% python3 -q
>>> import numpy as np
>>> import numpy.linalg as la
>>> np.set_printoptions(precision=2, suppress=True, linewidth=100, sign=" ")
>>> def rnd(a):
...     return np.round(a, 2) + 0
... 
>>> f = np.array([-9, 4, -4])
>>> v = np.array([5, -4, 1, 3])
>>> m1 = np.outer(f, v)
>>> print(m1)
[[-45  36  -9 -27]
 [ 20 -16   4  12]
 [-20  16  -4 -12]]
>>> f, v = m1[0], m1[1]
>>> print(f @ v)
-1836
>>> p = (f @ v) / (f @ f) * f
>>> print(v - p)
[ 0.  0.  0.  0.]
>>> print(la.matrix_rank(np.outer(f, v)))
1
>>> U, sv, Vh = la.svd(m1)
>>> print(rnd(sv))
[ 75.91   0.     0.  ]
>>> A2 = U[:, :1] @ np.diag(sv[:1]) @ Vh[:1]
>>> print(rnd(np.abs(m1 - A2).max()))
0.0
>>> print(rnd(la.norm(m1 - A2) / la.norm(m1)))
0.0
>>> print(rnd(A2))
[[-45.  36.  -9. -27.]
 [ 20. -16.   4.  12.]
 [-20.  16.  -4. -12.]]
>>> rank = la.matrix_rank(m1)
>>> print(rank)
1
>>> ns = la.svd(m1)[2][rank:].T
>>> print([int(la.matrix_rank(m1[:i])) for i in range(1, len(m1) + 1)])
[1, 1, 1]
>>> print([int(la.matrix_rank(np.delete(m1, i, axis=0))) for i in range(3)])
[1, 1, 1]
>>> print(rnd(m1 @ la.pinv(m1) @ m1))
[[-45.  36.  -9. -27.]
 [ 20. -16.   4.  12.]
 [-20.  16.  -4. -12.]]
>>> print(np.abs(np.diag(la.qr(m1)[1])) > 1e-9)
[ True False False]
>>> print(rnd(np.trace(la.pinv(m1) @ m1)))
1.0
>>> try:
...     la.inv(m1)
... except la.LinAlgError as e:
...     print(e)
... 
Last 2 dimensions of the array must be square
>>> print(la.lstsq(m1[:-1].T, m1[-1])[2])
1
>>> f = np.array([7, 8, 1])
>>> print(np.cross(m1[0, :3], m1[1, :3]))
[ 0  0  0]
>>> print(np.polyval(f, m1[0]))
[ 13816   9361    496   4888]
>>> print(np.convolve(m1[0], f))
[-315 -108  180 -225 -225  -27]
>>> M = np.array([[2, 0, 1, 0], [1, 0, 0, 1], [1, 0, 0, 2]])
>>> M[-1] = M[0] + -1 * M[1]
>>> print(M)
[[ 2  0  1  0]
 [ 1  0  0  1]
 [ 1  0  1 -1]]
>>> U, sv, Vh = la.svd(M)
>>> vecs = Vh[:(sv > 1e-8).sum()]
>>> rng = np.random.default_rng(510797)
>>> vec = M[1] + -3 * M[2] + rng.integers(2) * np.eye(4)[1]
>>> print(vec)
[-2.  0. -3.  4.]
>>> print(rnd(np.diag(vecs.T @ vecs)))
[ 0.83  0.    0.33  0.83]
>>> print(np.allclose(vecs.T @ vecs @ vec, vec))
True
>>> print(la.matrix_rank(np.vstack([M, vec])))
2
>>> J = np.load("test3.npy")
>>> print(J)
[[ 0  2 -2 -2 -1]
 [ 1  0 -3 -3  1]
 [-2  2  4  4 -3]]
>>> U, sv, Vh = la.svd(J)
>>> vecs = Vh[:(sv > 1e-8).sum()]
>>> vec = J[0] + 5 * J[1] + rng.integers(2) * np.eye(5)[3]
>>> print(vec)
[  5.   2. -17. -17.   4.]
>>> print(rnd(np.diag(vecs.T @ vecs)))
[ 0.09  0.58  0.47  0.47  0.4 ]
>>> print(np.allclose(vecs.T @ vecs @ vec, vec))
True
>>> print(la.matrix_rank(np.vstack([J, vec])))
2
>>> print(np.argsort(-la.norm(J, axis=0).round(6), kind="stable")[:3])
[ 2  3  4]
>>> print(rnd(la.norm(J, 2) / la.norm(J)))
0.92
>>> feats = np.load("block12.npy")
>>> print(feats)
[[ 3  0  0  0]
 [-2 -2  0  0]
 [-2 -2 -1  0]
 [ 2 -2  1 -1]]
>>> gram = feats.T @ feats
>>> print(np.allclose(gram, gram.T))
True
>>> print(rnd(la.svd(feats, compute_uv=False) ** 2))
[ 23.27  11.35   1.27   0.11]
>>> print(la.matrix_rank(gram))
4
>>> print(gram)
[[21  4  4 -2]
 [ 4 12  0  2]
 [ 4  0  2 -1]
 [-2  2 -1  1]]
>>> lab = rng.permutation(4)
>>> print(lab)
[ 2  3  1  0]
>>> A2 = feats[lab][:, lab]
>>> print(rnd(np.sort(np.abs(la.eigvals(A2)))))
[ 1.  1.  2.  3.]
>>> print(np.trace(A2))
-1
>>> print(A2)
[[-1  0 -2 -2]
 [ 1 -1 -2  2]
 [ 0  0 -2 -2]
 [ 0  0  0  3]]
>>> print(np.diag(A2))
[-1 -1 -2  3]
>>> def softmax(z):
...     e = np.exp(z - z.max(axis=-1, keepdims=True))
...     return e / e.sum(axis=-1, keepdims=True)
... 
>>> print(rnd(softmax(m1[1])))
[ 1.  0.  0.  0.]
>>> print(rnd(softmax(m1).sum(axis=1)))
[ 1.  1.  1.]
>>> print(rnd(softmax(10 * m1[1])))
[ 1.  0.  0.  0.]
>>> scores = m1 @ m1.T / np.sqrt(4)
>>> print(softmax(scores).round(6).argmax(axis=1))
[ 0  1  0]
>>> print(rnd(softmax(scores)))
[[ 1.  0.  0.]
 [ 0.  1.  0.]
 [ 1.  0.  0.]]
>>> print(la.matrix_power(feats - np.diag(np.diag(feats)), 4))
[[ 0  0  0  0]
 [ 0  0  0  0]
 [ 0  0  0  0]
 [ 0  0  0  0]]
>>> print(rnd(np.sort(la.eigvals(feats))))
[-2. -1. -1.  3.]
>>> q, Rm = la.qr(feats)
>>> print(np.allclose(Rm.T @ Rm, feats.T @ feats))
True
>>> print(rnd(q))
[[-0.65 -0.17 -0.56 -0.48]
 [ 0.44 -0.48  0.25 -0.72]
 [ 0.44 -0.48 -0.67  0.36]
 [-0.44 -0.71  0.42  0.36]]
>>> print(rnd(q @ Rm))
[[ 3.  0.  0.  0.]
 [-2. -2.  0.  0.]
 [-2. -2. -1.  0.]
 [ 2. -2.  1. -1.]]
>>> data = np.load("dump.npy")
>>> print(data)
[[ 1  1 -1 -1 -1 -1  1  1]
 [ 1  1  1  1 -1 -1 -1 -1]
 [ 1  1 -1 -1  1  1 -1 -1]]
>>> vec = np.array([1, 0, 4, 5, 3, 3, 3, 0])
>>> print(np.einsum("ij,j->i", data, vec))
[-11   1  -5]
>>> print(np.sign((data @ vec).round(6)))
[-1  1 -1]
>>> print((data @ vec).argmax())
1
>>> theta = np.radians(87)
>>> Rm = np.eye(8)
>>> Rm[7, 7] = Rm[3, 3] = np.cos(theta)
>>> Rm[7, 3], Rm[3, 7] = -np.sin(theta), np.sin(theta)
>>> print(rnd(Rm))
[[ 1.    0.    0.    0.    0.    0.    0.    0.  ]
 [ 0.    1.    0.    0.    0.    0.    0.    0.  ]
 [ 0.    0.    1.    0.    0.    0.    0.    0.  ]
 [ 0.    0.    0.    0.05  0.    0.    0.    1.  ]
 [ 0.    0.    0.    0.    1.    0.    0.    0.  ]
 [ 0.    0.    0.    0.    0.    1.    0.    0.  ]
 [ 0.    0.    0.    0.    0.    0.    1.    0.  ]
 [ 0.    0.    0.   -1.    0.    0.    0.    0.05]]
>>> A2 = data @ Rm.T
>>> print(np.allclose(data @ data.T, A2 @ A2.T))
True
>>> K = np.load("run11.npy")
>>> print(K)
[[ 0  0  0  4 -4  4]
 [ 0  0  0  0  4  2]
 [ 0  0  0  2  4  0]
 [-4  4 -4  0  0  0]
 [ 0 -4 -2  0  0  0]
 [-2 -4  0  0  0  0]]
>>> vec = np.array([-1, -1, 1, -1, 1, -3])
>>> y = K @ vec
>>> b, lr = np.zeros(6), 1 / la.norm(K, 2) ** 2
>>> for i in range(300):
...     b -= lr * K.T @ (K @ b - y)
...     if i % 50 == 0: print(i, round(la.norm(K @ b - y), 2))
... 
0 6.22
50 0.08
100 0.0
150 0.0
200 0.0
250 0.0
>>> print(rnd(b))
[-1. -1.  1. -1.  1. -3.]
>>> print(rnd(la.cond(K)))
3.7
>>> E = np.load("a.npy")
>>> print(E)
[[-2 -2 -2 -2 -2 -2]
 [ 1 -3  1 -3  1 -3]
 [-1 -1 -1 -1 -1 -1]
 [-2 -2 -2 -2 -2 -2]
 [ 1 -3  1 -3  1 -3]
 [-1 -1 -1 -1 -1 -1]]
>>> U, sv, Vh = la.svd(E)
>>> print(rnd(sv))
[ 9.32  5.76  0.    0.    0.    0.  ]
>>> print(np.argmax(sv[:-1] / (sv[1:] + 1e-6)) + 1)
2
>>> A2 = U[:, :2] @ np.diag(sv[:2]) @ Vh[:2]
>>> print(la.matrix_rank(A2))
2
>>> print(rnd(la.norm(E - A2) / la.norm(E)))
0.0
>>> print(rnd(la.norm(E - A2, 2)), rnd(sv[2]))
0.0 0.0
>>> print(la.matrix_rank(E, rtol=0.05))
2
>>> print(np.allclose(E[:-1].T @ la.lstsq(E[:-1].T, E[-1])[0], E[-1]))
True
>>> print(rnd(np.trace(la.pinv(E) @ E)))
2.0
>>> print(np.abs(np.diag(la.qr(E)[1])) > 1e-9)
[ True  True False False False False]
>>> print(np.unique(E.round(6), axis=0).shape)
(3, 6)
>>> print(la.lstsq(E[:-1].T, E[-1])[2])
2
>>> print(np.trace(E))
-8
>>> print((E - E.T) / 2)
[[ 0.  -1.5 -0.5  0.  -1.5 -0.5]
 [ 1.5  0.   1.  -0.5  2.  -1. ]
 [ 0.5 -1.   0.   0.5 -1.   0. ]
 [ 0.   0.5 -0.5  0.   0.5 -0.5]
 [ 1.5 -2.   1.  -0.5  0.  -1. ]
 [ 0.5  1.   0.   0.5  1.   0. ]]
>>> print(rnd(np.abs(la.eigvals(E)).max()))
8.0
>>> F = np.load("out1.npy")
>>> print(F)
[[ 8.  -1.4 -2.1  0.5]
 [12.   0.9 -0.6 -0.7]
 [-4.  -0.4 -0.5  0.4]]
>>> A2 = F / np.sqrt((F ** 2).mean(axis=1, keepdims=True))
>>> print(la.matrix_rank(F - F.mean(axis=1, keepdims=True)))
3
>>> print(rnd(F - F.mean(axis=1, keepdims=True)))
[[ 6.75 -2.65 -3.35 -0.75]
 [ 9.1  -2.   -3.5  -3.6 ]
 [-2.88  0.72  0.62  1.52]]
>>> print(np.count_nonzero(F))
12
>>> print(rnd(la.svd(F, compute_uv=False)))
[ 15.04   2.52   0.42]
>>> F[:, 4]
Traceback (most recent call last):
  File "<python-input-128>", line 1, in <module>
    F[:, 4]
    ~^^^^^^
IndexError: index 4 is out of bounds for axis 1 with size 4
>>> F[3]
Traceback (most recent call last):
  File "<python-input-129>", line 1, in <module>
    F[3]
    ~^^^
IndexError: index 3 is out of bounds for axis 0 with size 3
>>> print(rnd(np.diff(F, axis=0)))
[[  4.    2.3   1.5  -1.2]
 [-16.   -1.3   0.1   1.1]]
>>> print(np.unravel_index(np.abs(F).argmax(), F.shape))
(np.int64(1), np.int64(0))
>>> f, v = F[2], F[1]
>>> print(rnd(f @ v))
-48.34
>>> p = (f @ v) / (f @ f) * f
>>> print(rnd(v - p))
[ 0.33 -0.27 -2.06  0.47]
>>> print(rnd(p))
[11.67  1.17  1.46 -1.17]
>>> print(rnd(la.norm(f + v) ** 2 + la.norm(f - v) ** 2))
324.46
